In [1]: import numpy as np

In [2]: np.set_printoptions(suppress=True, linewidth=120)

In [3]: B = np.array([[1, 1], [1, -1]])

In [4]: rng = np.random.default_rng(8215)

In [5]: mat = np.kron(B, np.kron(B, B))[rng.permutation(8)][:3]

In [6]: mat
Out[6]: 
array([[ 1, -1,  1, -1, -1,  1, -1,  1],
       [ 1, -1, -1,  1,  1, -1, -1,  1],
       [ 1, -1,  1, -1,  1, -1,  1, -1]])

In [7]: Uu, sigma, VT = np.linalg.svd(mat, full_matrices=False)

In [8]: np.round(np.cumsum(sigma ** 2) / np.sum(sigma ** 2), 2)
Out[8]: array([0.33, 0.67, 1.  ])

In [9]: theta = np.radians(147)

In [10]: Rm = np.eye(8)

In [11]: Rm[6, 6] = Rm[4, 4] = np.cos(theta)

In [12]: Rm[6, 4], Rm[4, 6] = -np.sin(theta), np.sin(theta)

In [13]: Rm.round(2)
Out[13]: 
array([[ 1.  ,  0.  ,  0.  ,  0.  ,  0.  ,  0.  ,  0.  ,  0.  ],
       [ 0.  ,  1.  ,  0.  ,  0.  ,  0.  ,  0.  ,  0.  ,  0.  ],
       [ 0.  ,  0.  ,  1.  ,  0.  ,  0.  ,  0.  ,  0.  ,  0.  ],
       [ 0.  ,  0.  ,  0.  ,  1.  ,  0.  ,  0.  ,  0.  ,  0.  ],
       [ 0.  ,  0.  ,  0.  ,  0.  , -0.84,  0.  ,  0.54,  0.  ],
       [ 0.  ,  0.  ,  0.  ,  0.  ,  0.  ,  1.  ,  0.  ,  0.  ],
       [ 0.  ,  0.  ,  0.  ,  0.  , -0.54,  0.  , -0.84,  0.  ],
       [ 0.  ,  0.  ,  0.  ,  0.  ,  0.  ,  0.  ,  0.  ,  1.  ]])

In [14]: B = mat @ Rm.T

In [15]: np.allclose(mat @ mat.T, B @ B.T)
Out[15]: True

In [16]: B.round(2)
Out[16]: 
array([[ 1.  , -1.  ,  1.  , -1.  ,  0.29,  1.  ,  1.38,  1.  ],
       [ 1.  , -1.  , -1.  ,  1.  , -1.38, -1.  ,  0.29,  1.  ],
       [ 1.  , -1.  ,  1.  , -1.  , -0.29, -1.  , -1.38, -1.  ]])

In [17]: np.round(np.linalg.svd(mat, compute_uv=False), 2), np.round(np.linalg.svd(B, compute_uv=False), 2)
Out[17]: (array([2.83, 2.83, 2.83]), array([2.83, 2.83, 2.83]))

In [18]: np.round(np.linalg.det(Rm), 2), np.round(np.trace(Rm), 2)
Out[18]: (np.float64(1.0), np.float64(4.32))

In [19]: W = np.array([[-4, 5, -1, 1, -2, 2],
    ...:     [-4, 0, -2, -5, -2, 5],
    ...:     [-3, 1, 4, -3, 5, 5],
    ...:     [4, -2, -4, -3, 3, -3],
    ...:     [-4, 4, 3, -1, 2, -5],
    ...:     [-4, -4, 3, -1, 1, -5],
    ...:     [0, 3, -4, 0, 4, -1],
    ...:     [0, 3, 1, 1, 3, 2]])

In [20]: coef = np.array([2, 0, 0, 0, -1, 2])

In [21]: H = np.maximum(B @ W + coef, 0)

In [22]: (H > 0).astype(int)
Out[22]: 
array([[0, 1, 1, 1, 1, 1],
       [1, 1, 0, 1, 0, 1],
       [1, 1, 1, 1, 0, 1]])

In [23]: W2 = np.array([[3, 0, 0], [0, 2, 1], [3, 2, 0], [1, 3, 2], [1, 3, 1], [0, 2, 2]])

In [24]: (H @ W2).round(6).argmax(axis=1)
Out[24]: array([1, 0, 1])

In [25]: W @ W2
Out[25]: 
array([[-16,   9,   9],
       [-25, -15,  -2],
       [  5,  26,  10],
       [  0, -18, -11],
       [ -2,   7,  -6],
       [ -3, -12, -15],
       [ -8,   8,   5],
       [  7,  24,  12]])

In [26]: W = np.array([[1, 2, 3, 3, 2],
    ...:     [2, 3, 0, 1, 3],
    ...:     [0, 0, 3, 1, 0],
    ...:     [0, 2, 1, 1, 3],
    ...:     [1, 3, 2, 2, 3],
    ...:     [3, 2, 3, 3, 3],
    ...:     [1, 3, 1, 1, 2],
    ...:     [1, 1, 1, 2, 1]])

In [27]: coef = np.array([-5, -5, -6, -9, 7])

In [28]: H = np.maximum(mat @ W + coef, 0)

In [29]: (H > 0).astype(int)
Out[29]: 
array([[0, 0, 0, 0, 1],
       [0, 0, 0, 0, 1],
       [0, 0, 0, 0, 1]])

In [30]: H
Out[30]: 
array([[0, 0, 0, 0, 2],
       [0, 0, 0, 0, 8],
       [0, 0, 0, 0, 4]])

In [31]: (H > 0).mean(axis=0)
Out[31]: array([0., 0., 0., 0., 1.])

In [32]: W2 = np.array([[1, 0], [0, 3], [3, 3], [0, 0], [1, 1]])

In [33]: W @ W2
Out[33]: 
array([[12, 17],
       [ 5, 12],
       [ 9,  9],
       [ 6, 12],
       [10, 18],
       [15, 18],
       [ 6, 14],
       [ 5,  7]])

In [34]: (H @ W2).round(6).argmax(axis=1)
Out[34]: array([0, 0, 0])
